In [1]: import numpy as np

In [2]: np.set_printoptions(precision=3, suppress=True, linewidth=100, floatmode="fixed")

In [3]: E = np.loadtxt("sample9.csv", delimiter=",")

In [4]: E
Out[4]: 
array([[-0.829, -1.189,  0.263, -1.161, -0.055, -0.245, -0.646],
       [ 0.075, -0.998,  0.690,  0.626, -1.059, -0.045,  1.003],
       [ 1.657, -0.615, -0.548, -0.448, -0.077, -0.579, -0.187],
       [ 0.377, -0.065,  0.955, -0.637,  1.239,  0.259,  0.967],
       [-0.226,  0.580,  0.541,  0.012, -0.019, -1.818,  0.112],
       [-0.301, -0.933, -0.490,  1.137,  1.153, -0.415, -0.079],
       [-0.527,  0.033, -1.307, -0.602, -0.073, -0.239,  1.260]])

In [5]: rng = np.random.default_rng(3)

In [6]: labels = rng.permutation(7)

In [7]: B = E[:, labels] * rng.choice([-1, 1], 7)

In [8]: B
Out[8]: 
array([[ 0.245,  0.646,  0.263,  1.189,  0.055,  1.161, -0.829],
       [ 0.045, -1.003,  0.690,  0.998,  1.059, -0.626,  0.075],
       [ 0.579,  0.187, -0.548,  0.615,  0.077,  0.448,  1.657],
       [-0.259, -0.967,  0.955,  0.065, -1.239,  0.637,  0.377],
       [ 1.818, -0.112,  0.541, -0.580,  0.019, -0.012, -0.226],
       [ 0.415,  0.079, -0.490,  0.933, -1.153, -1.137, -0.301],
       [ 0.239, -1.260, -1.307, -0.033,  0.073,  0.602, -0.527]])

In [9]: Uu, _, Vh = np.linalg.svd(E.T @ B)

In [10]: print(np.round(np.linalg.lstsq(E, B)[0], 3) + 0)
[[ 0.000  0.000  0.000  0.000  0.000  0.000  1.000]
 [ 0.000  0.000  0.000 -1.000  0.000  0.000  0.000]
 [ 0.000  0.000  1.000  0.000  0.000  0.000  0.000]
 [ 0.000  0.000  0.000  0.000  0.000 -1.000  0.000]
 [ 0.000  0.000  0.000  0.000 -1.000  0.000  0.000]
 [-1.000  0.000  0.000  0.000  0.000  0.000  0.000]
 [ 0.000 -1.000  0.000  0.000  0.000  0.000  0.000]]

In [11]: np.round(Uu @ Vh, 3) + 0
Out[11]: 
array([[ 0.000,  0.000,  0.000,  0.000,  0.000,  0.000,  1.000],
       [ 0.000,  0.000,  0.000, -1.000,  0.000,  0.000,  0.000],
       [ 0.000,  0.000,  1.000,  0.000,  0.000,  0.000,  0.000],
       [ 0.000,  0.000,  0.000,  0.000,  0.000, -1.000,  0.000],
       [ 0.000,  0.000,  0.000,  0.000, -1.000,  0.000,  0.000],
       [-1.000,  0.000,  0.000,  0.000,  0.000,  0.000,  0.000],
       [ 0.000, -1.000,  0.000,  0.000,  0.000,  0.000,  0.000]])

In [12]: B = np.array([[1, 0], [-2, -1], [2, -2], [1, 0], [-2, 0], [2, -1], [2, 0]])

In [13]: print(np.einsum("ij->j", E))
[ 0.226 -3.187  0.105 -1.073  1.110 -3.082  2.429]

In [14]: print(np.vstack([E, B.T]).shape)
(9, 7)

In [15]: Uu, sv, Vh = np.linalg.svd(E, full_matrices=False)

In [16]: round(np.sqrt((sv ** 2).sum()), 3), round(float(np.linalg.norm(E)), 3)
Out[16]: (np.float64(5.292), 5.292)

In [17]: np.round(Vh @ Vh.T, 3) + 0
Out[17]: 
array([[1.000, 0.000, 0.000, 0.000, 0.000, 0.000, 0.000],
       [0.000, 1.000, 0.000, 0.000, 0.000, 0.000, 0.000],
       [0.000, 0.000, 1.000, 0.000, 0.000, 0.000, 0.000],
       [0.000, 0.000, 0.000, 1.000, 0.000, 0.000, 0.000],
       [0.000, 0.000, 0.000, 0.000, 1.000, 0.000, 0.000],
       [0.000, 0.000, 0.000, 0.000, 0.000, 1.000, 0.000],
       [0.000, 0.000, 0.000, 0.000, 0.000, 0.000, 1.000]])

In [18]: print(np.round(Uu.T @ Uu, 3) + 0)
[[1.000 0.000 0.000 0.000 0.000 0.000 0.000]
 [0.000 1.000 0.000 0.000 0.000 0.000 0.000]
 [0.000 0.000 1.000 0.000 0.000 0.000 0.000]
 [0.000 0.000 0.000 1.000 0.000 0.000 0.000]
 [0.000 0.000 0.000 0.000 1.000 0.000 0.000]
 [0.000 0.000 0.000 0.000 0.000 1.000 0.000]
 [0.000 0.000 0.000 0.000 0.000 0.000 1.000]]

In [19]: sv / sv[0]
Out[19]: array([1.000, 1.000, 1.000, 1.000, 1.000, 1.000, 1.000])

In [20]: Uu.shape, sv.shape, Vh.shape
Out[20]: ((7, 7), (7,), (7, 7))

In [21]: np.allclose(Uu * sv @ Vh, E)
Out[21]: True

In [22]: (sv > 1e-8).sum()
Out[22]: np.int64(7)

In [23]: X = np.load("w.npy")

In [24]: X
Out[24]: 
array([[0.000, 1.000, 1.000, 1.000, 1.000],
       [1.000, 0.000, 1.000, 1.000, 1.000],
       [1.000, 1.000, 0.000, 1.000, 1.000],
       [1.000, 1.000, 1.000, 0.000, 1.000],
       [1.000, 1.000, 1.000, 1.000, 0.000]])

In [25]: # equal to its transpose

In [26]: labels = rng.permutation(5)

In [27]: B = X[:, labels] * rng.choice([-1, 1], 5)

In [28]: B
Out[28]: 
array([[-1.000,  1.000,  0.000, -1.000, -1.000],
       [-1.000,  1.000,  1.000, -1.000, -0.000],
       [-0.000,  1.000,  1.000, -1.000, -1.000],
       [-1.000,  1.000,  1.000, -0.000, -1.000],
       [-1.000,  0.000,  1.000, -1.000, -1.000]])

In [29]: Uu, _, Vh = np.linalg.svd(X.T @ B)

In [30]: np.round(Uu @ Vh, 3) + 0
Out[30]: 
array([[ 0.000,  0.000,  1.000,  0.000,  0.000],
       [ 0.000,  0.000,  0.000,  0.000, -1.000],
       [-1.000,  0.000,  0.000,  0.000,  0.000],
       [ 0.000,  0.000,  0.000, -1.000,  0.000],
       [ 0.000,  1.000,  0.000,  0.000,  0.000]])

In [31]: np.round(np.linalg.lstsq(X, B)[0], 3) + 0
Out[31]: 
array([[ 0.000,  0.000,  1.000,  0.000,  0.000],
       [ 0.000,  0.000,  0.000,  0.000, -1.000],
       [-1.000,  0.000,  0.000,  0.000,  0.000],
       [ 0.000,  0.000,  0.000, -1.000,  0.000],
       [ 0.000,  1.000,  0.000,  0.000,  0.000]])
